>>> import numpy as np
>>> from numpy import linalg as LA
>>> np.set_printoptions(precision=4, suppress=True, linewidth=120, floatmode="fixed")
>>> def rnd(a):
...     return np.round(a, 4) + 0
... 
>>> X = np.array([[-2, -3, 3, 0, -3],
...     [-1, -1, 3, 3, 1],
...     [-3, 1, -3, 3, 1],
...     [-1, -3, -1, 3, 0],
...     [0, 3, -1, -3, -3]])
>>> X
array([[-2, -3,  3,  0, -3],
       [-1, -1,  3,  3,  1],
       [-3,  1, -3,  3,  1],
       [-1, -3, -1,  3,  0],
       [ 0,  3, -1, -3, -3]])
>>> B = X / np.sqrt((X ** 2).mean(axis=1, keepdims=True))
>>> LA.matrix_rank(B) == LA.matrix_rank(X)
np.True_
>>> rnd(B[4])
array([ 0.0000,  1.2677, -0.4226, -1.2677, -1.2677])
>>> f = np.array([3, 3])
>>> np.convolve(X[0], f)
array([ -6, -15,   0,   9,  -9,  -9])
>>> np.polyval(f, X[0])
array([-3, -6, 12,  3, -6])
>>> np.correlate(X[0], X[4], "full")
array([  6,  15,   2, -12,  -3,  18,   3,  -9,   0])
>>> T = np.stack([X, 2 * X, X[::-1]])
>>> (T @ X.T).shape
(3, 5, 5)
>>> rnd(LA.det(T))
array([  -552.0000, -17664.0000,   -552.0000])
>>> LA.matrix_rank(T.reshape(3, -1))
np.int64(2)
>>> T.shape
(3, 5, 5)
>>> m1 = np.tril(np.array([[-2, -2, -1], [2, 2, 0], [1, 0, 2]]), -1) + np.eye(3, dtype=int)
>>> m1
array([[1, 0, 0],
       [2, 1, 0],
       [1, 0, 1]])
>>> # triangular
>>> q, evecs = LA.qr(m1[:, :1])[0], LA.qr(m1[:, 1:])[0]
>>> s = LA.svd(q.T @ evecs, compute_uv=False)
>>> rnd(LA.norm(q @ q.T - evecs @ evecs.T, 2))
np.float64(1.0)
>>> rnd(np.degrees(np.arccos(s.clip(0, 1))))
array([24.0948])
>>> B = m1[0, 0] * m1[1:] - np.outer(m1[1:, 0], m1[0])
>>> B
array([[0, 1, 0],
       [0, 0, 1]])
>>> m1[:, 0] / m1[0, 0]
array([1.0000, 2.0000, 1.0000])
>>> np.flatnonzero(~B.round(6).any(axis=1))
array([], dtype=int64)
>>> LA.matrix_rank(B), LA.matrix_rank(m1)
(np.int64(2), np.int64(3))
>>> LA.matrix_rank(m1 - m1[0, 0] * np.eye(3))
np.int64(1)
>>> t = np.radians(36)
>>> r_ = np.eye(3)
>>> r_[0, 0] = r_[2, 2] = np.cos(t)
>>> r_[0, 2], r_[2, 0] = -np.sin(t), np.sin(t)
>>> rnd(r_)
array([[ 0.8090,  0.0000, -0.5878],
       [ 0.0000,  1.0000,  0.0000],
       [ 0.5878,  0.0000,  0.8090]])
>>> B = m1 @ r_.T
>>> rnd(np.abs(B - m1).max(axis=0))
array([0.7788, 0.0000, 1.1756])
>>> rnd(LA.svd(m1, compute_uv=False)), rnd(LA.svd(B, compute_uv=False))
(array([2.6180, 1.0000, 0.3820]), array([2.6180, 1.0000, 0.3820]))
>>> w1 = np.array([[-6, 7, 4, 9], [-8, 1, -2, -3], [-7, -3, 8, 9]])
>>> beta = np.array([4, 3, -4, 1])
>>> H = np.maximum(m1 @ w1 + beta, 0)
>>> LA.matrix_rank(H)
np.int64(3)
>>> W2 = np.array([[1, 3, 1], [0, 0, 3], [3, 5, 2], [4, 4, 1]])
>>> H @ W2
array([[ 40,  40,  40],
       [ 70,  74,  74],
       [100, 116,  56]])
>>> (H @ W2).round(6).argmax(axis=1)
array([0, 1, 1])
>>> w1 @ W2
array([[ 42,  38,  32],
       [-26, -46, -12],
       [ 53,  55,   9]])
>>> data = np.loadtxt("block1.csv", delimiter=",")
>>> rnd(data)
array([[0.3333, 0.3333, 0.3333],
       [0.4286, 0.1429, 0.4286],
       [0.2857, 0.2857, 0.4286]])
>>> f = np.array([3, 7, 8])
>>> B = data + np.outer(f, np.eye(3)[1])
>>> rnd(B)
array([[0.3333, 3.3333, 0.3333],
       [0.4286, 7.1429, 0.4286],
       [0.2857, 8.2857, 0.4286]])
>>> rnd(LA.det(B) / LA.det(data)), rnd(1 + LA.solve(data, f)[1])
(np.float64(-10.0), np.float64(-10.0))
>>> LA.matrix_rank(LA.inv(B) - LA.inv(data), tol=1e-8)
np.int64(1)
>>> B = np.array([[2, 1, 2], [2, -3, 0]])
>>> W2 = np.kron(B, data)
>>> W2.shape
(6, 9)
>>> LA.matrix_rank(W2)
np.int64(6)
>>> rnd(LA.norm(W2, 2)), rnd(LA.norm(B, 2) * LA.norm(data, 2))
(np.float64(3.6968), np.float64(3.6968))
>>> rnd(W2)
array([[ 0.6667,  0.6667,  0.6667,  0.3333,  0.3333,  0.3333,  0.6667,  0.6667,  0.6667],
       [ 0.8571,  0.2857,  0.8571,  0.4286,  0.1429,  0.4286,  0.8571,  0.2857,  0.8571],
       [ 0.5714,  0.5714,  0.8571,  0.2857,  0.2857,  0.4286,  0.5714,  0.5714,  0.8571],
       [ 0.6667,  0.6667,  0.6667, -1.0000, -1.0000, -1.0000,  0.0000,  0.0000,  0.0000],
       [ 0.8571,  0.2857,  0.8571, -1.2857, -0.4286, -1.2857,  0.0000,  0.0000,  0.0000],
       [ 0.5714,  0.5714,  0.8571, -0.8571, -0.8571, -1.2857,  0.0000,  0.0000,  0.0000]])
>>> rnd(data @ np.ones(3))
array([1.0000, 1.0000, 1.0000])
>>> rnd(LA.matrix_power(data, 2))
array([[0.3492, 0.2540, 0.3968],
       [0.3265, 0.2857, 0.3878],
       [0.3401, 0.2585, 0.4014]])
>>> p = np.eye(3)[1]
>>> for _ in range(6):
...     p = p @ data
...     print(p.round(4))
... 
[0.4286 0.1429 0.4286]
[0.3265 0.2857 0.3878]
[0.3421 0.2604 0.3975]
[0.3392 0.2648 0.3960]
[0.3397 0.2640 0.3963]
[0.3396 0.2642 0.3962]
>>> vals, evecs = LA.eig(data)
>>> rnd(np.prod(vals))
np.float64(-0.0136)
>>> rnd(np.sort(LA.eigvals(data.T)))
array([-0.1736,  0.0784,  1.0000])
>>> rnd(data @ evecs[:, 0] - vals[0] * evecs[:, 0])
array([0.0000, 0.0000, 0.0000])
>>> rnd(np.sort(LA.eigvals(data @ data)))
array([0.0061, 0.0301, 1.0000])
>>> rnd(np.sort(LA.eigvals(LA.inv(data))))
array([-5.7601,  1.0000, 12.7601])
>>> rnd(vals)
array([ 1.0000,  0.0784, -0.1736])
>>> vec = np.array([1, 0, 5])
>>> rhs = data @ vec
>>> beta, lr = np.zeros(3), 1 / LA.norm(data, 2) ** 2
>>> for i in range(6):
...     beta -= lr * data.T @ (data @ beta - rhs)
...     if i % 2 == 0: print(i, round(LA.norm(data @ beta - rhs), 4))
... 
0 0.3144
2 0.3039
4 0.2941
>>> rnd(beta)
array([2.4032, 1.5051, 2.8115])
>>> feats = np.load("a.npy")
>>> feats
array([[-0.6000,  1.7000,  0.5000,  1.6000],
       [ 0.7000, -0.8000,  1.0000, -2.1000],
       [ 0.7000,  0.2000, -1.7000,  1.1000],
       [-0.8000, -0.4000, -0.9000, -0.8000],
       [-1.6000, -0.7000, -1.0000,  1.9000],
       [ 0.9000,  0.2000, -0.6000,  0.3000],
       [ 1.2000, -0.8000, -1.1000, -0.9000],
       [ 0.2000,  0.0000,  0.6000, -1.0000],
       [-1.7000,  0.0000, -0.3000, -2.1000],
       [-0.5000,  0.1000,  2.8000, -1.3000],
       [ 1.0000, -0.2000,  0.3000,  1.3000],
       [ 2.7000, -2.4000, -0.3000,  0.0000],
       [-1.4000,  3.0000,  2.7000,  0.7000],
       [ 0.7000,  1.9000, -1.5000, -0.8000],
       [ 0.4000,  0.3000,  1.2000, -0.2000],
       [-0.6000,  0.3000, -0.5000, -0.6000],
       [ 0.4000,  1.4000, -0.1000,  0.9000],
       [-0.6000, -0.7000, -1.5000, -1.7000],
       [ 0.5000, -0.1000, -1.7000, -1.3000],
       [ 0.9000,  1.9000, -2.0000,  0.3000],
       [ 1.0000, -0.3000, -0.5000, -0.1000],
       [ 1.7000,  0.1000, -0.2000, -0.6000],
       [ 0.9000, -1.6000,  0.5000,  0.0000],
       [ 2.0000, -0.3000, -1.9000,  0.0000],
       [-0.8000, -0.3000,  0.8000,  0.8000],
       [ 0.6000, -0.3000,  0.2000, -0.3000]])
>>> Xs = feats - feats.mean(axis=0)
>>> evecs = LA.svd(Xs)[2][:1]
>>> B = Xs - Xs @ evecs.T @ evecs
>>> rnd(np.cov(Xs @ evecs.T, rowvar=False))
np.float64(2.1204)
>>> rnd((Xs @ evecs.T).std(axis=0))
array([1.4279])
>>> W2 = feats[[15, 17]].astype(float)
>>> for _ in range(3):
...     lab = LA.norm(feats[:, None] - W2, axis=-1).argmin(axis=1)
...     W2 = np.array([feats[lab == j].mean(axis=0) for j in range(2)])
... 
>>> lab
array([0, 1, 0, 1, 0, 0, 1, 0, 1, 0, 0, 1, 0, 0, 0, 0, 0, 1, 1, 0, 1, 1, 1, 1, 0, 0])
>>> np.abs(W2[1] - W2[0]).argmax()
np.int64(1)
>>> np.bincount(lab)
array([15, 11])
>>> W0 = np.load("test4.npy")
>>> W0
array([[ -0.2000,   0.3000,  -0.4000,  -0.6000,   0.5000],
       [  0.9000,  -0.3000,   0.3000,   0.8000,   1.7000],
       [ -2.0000,  15.0000, -10.0000,  -3.0000,  -7.0000],
       [ -1.1000,   0.6000,  -0.5000,   0.5000,  -1.2000],
       [ -0.2000,   0.6000,   0.0000,  -0.5000,   0.2000],
       [ -0.7000,   0.5000,   0.1000,  -0.2000,   1.2000],
       [  1.2000,  -0.3000,   0.0000,   1.1000,  -0.7000],
       [  0.0000,   0.3000,   1.0000,  -0.1000,   0.8000],
       [ -0.3000,  -2.1000,   1.0000,   1.4000,   0.6000],
       [ -3.1000,   0.0000,  -0.7000,   0.1000,   0.3000],
       [ -1.5000,   1.7000,   0.2000,   0.0000,  -0.2000],
       [ -0.8000,  -1.5000,   1.0000,   0.5000,  -0.1000],
       [  1.4000,  -2.1000,   0.2000,   1.1000,   0.4000],
       [ -0.7000,  -1.2000,  -1.9000,   0.0000,  -0.9000],
       [ -1.0000,  -1.9000,  -1.4000,  -0.2000,  -2.7000],
       [ -1.0000,   1.1000,   1.3000,  -1.3000,  -0.7000],
       [ -1.7000,  -1.1000,   0.9000,  -1.9000,   0.5000],
       [  0.4000,   0.1000,  -0.2000,  -1.7000,   1.3000],
       [  0.3000,   0.7000,  -0.1000,   1.0000,  -0.1000],
       [  1.7000,   0.7000,   1.1000,   0.2000,   2.1000],
       [  1.4000,  -1.4000,   0.2000,   0.8000,  -0.3000],
       [  0.8000,  -0.8000,  -0.3000,   1.6000,   1.7000],
       [  0.5000,   0.3000,   0.7000,   0.4000,   0.5000],
       [  0.3000,   1.3000,   0.3000,   0.1000,   1.3000],
       [  1.3000,  -0.8000,   0.1000,   1.0000,  -0.4000],
       [ -1.5000,   0.6000,  -0.4000,   2.2000,   0.3000],
       [  0.2000,   0.7000,   0.0000,  -0.4000,   2.5000],
       [  0.6000,  -0.2000,   0.9000,  -1.5000,   0.3000],
       [ -0.1000,   1.3000,  -0.8000,   0.4000,  -2.0000],
       [  2.0000,   1.1000,   0.7000,  -1.1000,  -0.7000]])
>>> lab = W0[:, 0] > np.median(W0[:, 0])
>>> f = W0[lab].mean(axis=0) - W0[~lab].mean(axis=0)
>>> rnd((((W0 - W0.mean(axis=0)) @ f > 0) == lab).mean())
np.float64(0.8333)
>>> np.argsort(-np.abs(f).round(6), kind="stable")
array([0, 4, 2, 1, 3])
>>> K = np.loadtxt("run6.csv", delimiter=",")
>>> K
array([[5.0000, 1.0000, 0.0000],
       [0.0000, 5.0000, 1.0000],
       [0.0000, 0.0000, 5.0000]])
>>> t = np.radians(90)
>>> r_ = np.eye(3)
>>> r_[1, 1] = r_[2, 2] = np.cos(t)
>>> r_[1, 2], r_[2, 1] = -np.sin(t), np.sin(t)
>>> rnd(r_)
array([[ 1.0000,  0.0000,  0.0000],
       [ 0.0000,  0.0000, -1.0000],
       [ 0.0000,  1.0000,  0.0000]])
>>> B = K @ r_.T
>>> rnd(LA.det(r_)), np.trace(r_)
(np.float64(1.0), np.float64(1.0))
>>> np.allclose(LA.norm(K, axis=1), LA.norm(B, axis=1))
True
>>> np.abs(B - K).max(axis=0)
array([0.0000, 6.0000, 5.0000])
>>> rnd(LA.svd(K, compute_uv=False)), rnd(LA.svd(B, compute_uv=False))
(array([5.7308, 5.0500, 4.3192]), array([5.7308, 5.0500, 4.3192]))
>>> B = LA.inv(K)
>>> rnd(B)
array([[ 0.2000, -0.0400,  0.0080],
       [ 0.0000,  0.2000, -0.0400],
       [ 0.0000,  0.0000,  0.2000]])
>>> np.allclose(B, K.T)
False
>>> rnd(LA.inv(B))
array([[5.0000, 1.0000, 0.0000],
       [0.0000, 5.0000, 1.0000],
       [0.0000, 0.0000, 5.0000]])
>>> rnd(LA.det(K) * LA.det(B))
np.float64(1.0)
>>> rnd(LA.slogdet(K)[0])
np.float64(1.0)
>>> rnd(LA.det(K) * B)
array([[25.0000, -5.0000,  1.0000],
       [ 0.0000, 25.0000, -5.0000],
       [ 0.0000,  0.0000, 25.0000]])
>>> proj = np.triu(np.array([[2, -2, -2], [-1, 2, 2], [-2, -1, -1]]), 1) + np.eye(3)
>>> B = proj @ K @ LA.inv(proj)
>>> np.poly(B)
array([   1.0000,  -15.0000,   75.0000, -125.0000])
>>> LA.matrix_rank(B)
np.int64(3)
>>> np.trace(B), np.trace(K)
(np.float64(15.0), np.float64(15.0))
>>> proj @ K - K @ proj
array([[ 0.0000,  0.0000, -4.0000],
       [ 0.0000,  0.0000,  0.0000],
       [ 0.0000,  0.0000,  0.0000]])
>>> rnd(LA.det(B))
np.float64(125.0)
>>> B
array([[ 5.0000,  1.0000, -4.0000],
       [ 0.0000,  5.0000,  1.0000],
       [ 0.0000,  0.0000,  5.0000]])
>>> A = np.load("case19.npy")
>>> A
array([[0, 1, 0, 1],
       [2, 0, 2, 0],
       [0, 1, 0, 1],
       [2, 0, 2, 0]])
>>> vec = np.array([2, 1, 1, 0])
>>> a = np.maximum(A @ vec, 0)
>>> rnd(np.tanh(A @ vec))
array([0.7616, 1.0000, 0.7616, 1.0000])
>>> np.maximum(A @ (3 * vec), 0)
array([ 3, 18,  3, 18])
>>> F = np.loadtxt("arr.csv", delimiter=",")
>>> F
array([[-1.0000, -1.0000, -1.0000, -1.0000],
       [-1.0000,  0.0000, -1.0000,  0.0000],
       [-1.0000, -1.0000, -1.0000, -1.0000],
       [-1.0000,  0.0000, -1.0000,  0.0000]])
>>> rnd(F @ LA.pinv(F) @ F)
array([[-1.0000, -1.0000, -1.0000, -1.0000],
       [-1.0000,  0.0000, -1.0000,  0.0000],
       [-1.0000, -1.0000, -1.0000, -1.0000],
       [-1.0000,  0.0000, -1.0000,  0.0000]])
>>> rnd(np.trace(LA.pinv(F) @ F))
np.float64(2.0)
>>> np.allclose(F[:-1].T @ LA.lstsq(F[:-1].T, F[-1])[0], F[-1])
True
>>> np.unique(F.round(6), axis=0).shape
(2, 4)
